% ipython --no-banner

In [1]: import numpy as np

In [2]: np.set_printoptions(precision=2, suppress=True, linewidth=120, legacy="1.25")

In [3]: def tidy(a):
   ...:     return np.round(a, 2) + 0
   ...: 

In [4]: m1 = np.load("out5.npy")

In [5]: print(m1)
[[ -3   1   5  -4]
 [  1  20  -2  -4]
 [  1  -4 -13  -4]
 [ -2  -4  -4  16]]

In [6]: Y = m1[0, 0] * m1[1:] - np.outer(m1[1:, 0], m1[0])

In [7]: print(Y)
[[  0 -61   1  16]
 [  0  11  34  16]
 [  0  14  22 -56]]

In [8]: print(np.flatnonzero(~Y.round(6).any(axis=1)))
[]

In [9]: t = np.radians(45)

In [10]: Rm = np.eye(4)

In [11]: Rm[2, 2] = Rm[3, 3] = np.cos(t)

In [12]: Rm[2, 3], Rm[3, 2] = -np.sin(t), np.sin(t)

In [13]: print(tidy(Rm))
[[ 1.    0.    0.    0.  ]
 [ 0.    1.    0.    0.  ]
 [ 0.    0.    0.71 -0.71]
 [ 0.    0.    0.71  0.71]]

In [14]: Y = m1 @ Rm.T

In [15]: print(tidy(np.linalg.det(Rm)), tidy(np.trace(Rm)))
1.0 3.41

In [16]: print(tidy(np.diff(Rm, axis=0)))
[[-1.    1.    0.    0.  ]
 [ 0.   -1.    0.71 -0.71]
 [ 0.    0.    0.    1.41]]

In [17]: print(tidy(Rm - Rm[0]))
[[ 0.    0.    0.    0.  ]
 [-1.    1.    0.    0.  ]
 [-1.    0.    0.71 -0.71]
 [-1.    0.    0.71  0.71]]

In [18]: print(Rm.shape)
(4, 4)

In [19]: print(np.einsum("ii->", m1))
20

In [20]: print(tidy(np.linalg.eigvals(m1)))
[-14.21  -3.16  22.66  14.71]

In [21]: print(tidy(np.poly(m1)))
[    1.   -20.  -271.  4113. 14968.]

In [22]: print(tidy(np.linalg.det(m1[::-1])))
14968.0

In [23]: F = np.array([[0, -9, -4], [8, -7, -7], [-7, -3, 4]])

In [24]: F[-1] = F[0] + -1 * F[1]

In [25]: print(F)
[[ 0 -9 -4]
 [ 8 -7 -7]
 [-8 -2  3]]

In [26]: r = np.linalg.matrix_rank(F)

In [27]: print(r)
2

In [28]: null = np.linalg.svd(F)[2][r:].T

In [29]: print([int(np.linalg.matrix_rank(np.delete(F, i, axis=0))) for i in range(3)])
[2, 2, 2]

In [30]: print(np.linalg.matrix_rank(F.T @ F), np.linalg.matrix_rank(F @ F.T))
2 2

In [31]: print([int(np.linalg.matrix_rank(F[:i])) for i in range(1, len(F) + 1)])
[1, 2, 2]

In [32]: q = m1.astype(float).copy()

In [33]: for j in range(4):
    ...:     q[:, j] -= q[:, :j] @ (q[:, :j].T @ q[:, j])
    ...:     q[:, j] /= np.linalg.norm(q[:, j])
    ...: 

In [34]: print(tidy(q.T @ q))
[[1. 0. 0. 0.]
 [0. 1. 0. 0.]
 [0. 0. 1. 0.]
 [0. 0. 0. 1.]]

In [35]: print(tidy(q.T @ m1))
[[ 3.87  5.42 -5.68 -7.23]
 [ 0.   20.09  3.18 -4.62]
 [ 0.    0.   13.1  -3.85]
 [ 0.    0.    0.   14.68]]

In [36]: Y = m1 / np.linalg.norm(m1, axis=1, keepdims=True)

In [37]: G = Y @ Y.T

In [38]: print((G - 2 * np.eye(4)).round(6).argmax(axis=1))
[1 0 3 2]

In [39]: print(tidy(G))
[[ 1.    0.16 -0.55 -0.67]
 [ 0.16  1.   -0.13 -0.39]
 [-0.55 -0.13  1.    0.01]
 [-0.67 -0.39  0.01  1.  ]]

In [40]: print(np.argwhere(np.triu(np.abs(G) > 0.95, 1)))
[]

In [41]: print(tidy(np.linalg.norm(Y, axis=1)))
[1. 1. 1. 1.]

In [42]: E = np.load("m.npy")

In [43]: print(E)
[[8 5 2]
 [0 6 8]]

In [44]: print(tidy(np.linalg.norm(E, axis=0)))
[8.   7.81 8.25]

In [45]: print(E[0] @ E[1])
46

In [46]: print(tidy(np.linalg.norm(E, axis=1)))
[ 9.64 10.  ]

In [47]: u, v = E[1], E[0]

In [48]: print(u @ u)
100

In [49]: print(u @ v)
46

In [50]: pr = (u @ v) / (u @ u) * u

In [51]: print(np.outer(u, v))
[[ 0  0  0]
 [48 30 12]
 [64 40 16]]

In [52]: print(tidy((v - pr) @ u))
0.0

In [53]: print(tidy(pr))
[0.   2.76 3.68]

In [54]: print(tidy(v - pr))
[ 8.    2.24 -1.68]

In [55]: J = np.array([[0.0, 1.0, 1.0, 1.0, 1.0, 1.0, 1.0],
    ...:     [1.0, 0.0, 1.0, 1.0, 1.0, 1.0, 1.0],
    ...:     [1.0, 1.0, 0.0, 1.0, 1.0, 1.0, 1.0],
    ...:     [1.0, 1.0, 1.0, 0.0, 1.0, 1.0, 1.0],
    ...:     [1.0, 1.0, 1.0, 1.0, 0.0, 1.0, 1.0],
    ...:     [1.0, 1.0, 1.0, 1.0, 1.0, 0.0, 1.0],
    ...:     [1.0, 1.0, 1.0, 1.0, 1.0, 1.0, 0.0]])

In [56]: print(np.all(np.linalg.eigvalsh(J) > 0))
False

In [57]: u = np.array([3, 3, -1, 2, 2, 3, 1])

In [58]: Y = J + np.outer(u, np.eye(7)[1])

In [59]: print(Y)
[[0. 4. 1. 1. 1. 1. 1.]
 [1. 3. 1. 1. 1. 1. 1.]
 [1. 0. 0. 1. 1. 1. 1.]
 [1. 3. 1. 0. 1. 1. 1.]
 [1. 3. 1. 1. 0. 1. 1.]
 [1. 4. 1. 1. 1. 0. 1.]
 [1. 2. 1. 1. 1. 1. 0.]]

In [60]: print(np.linalg.matrix_rank(Y - J))
1
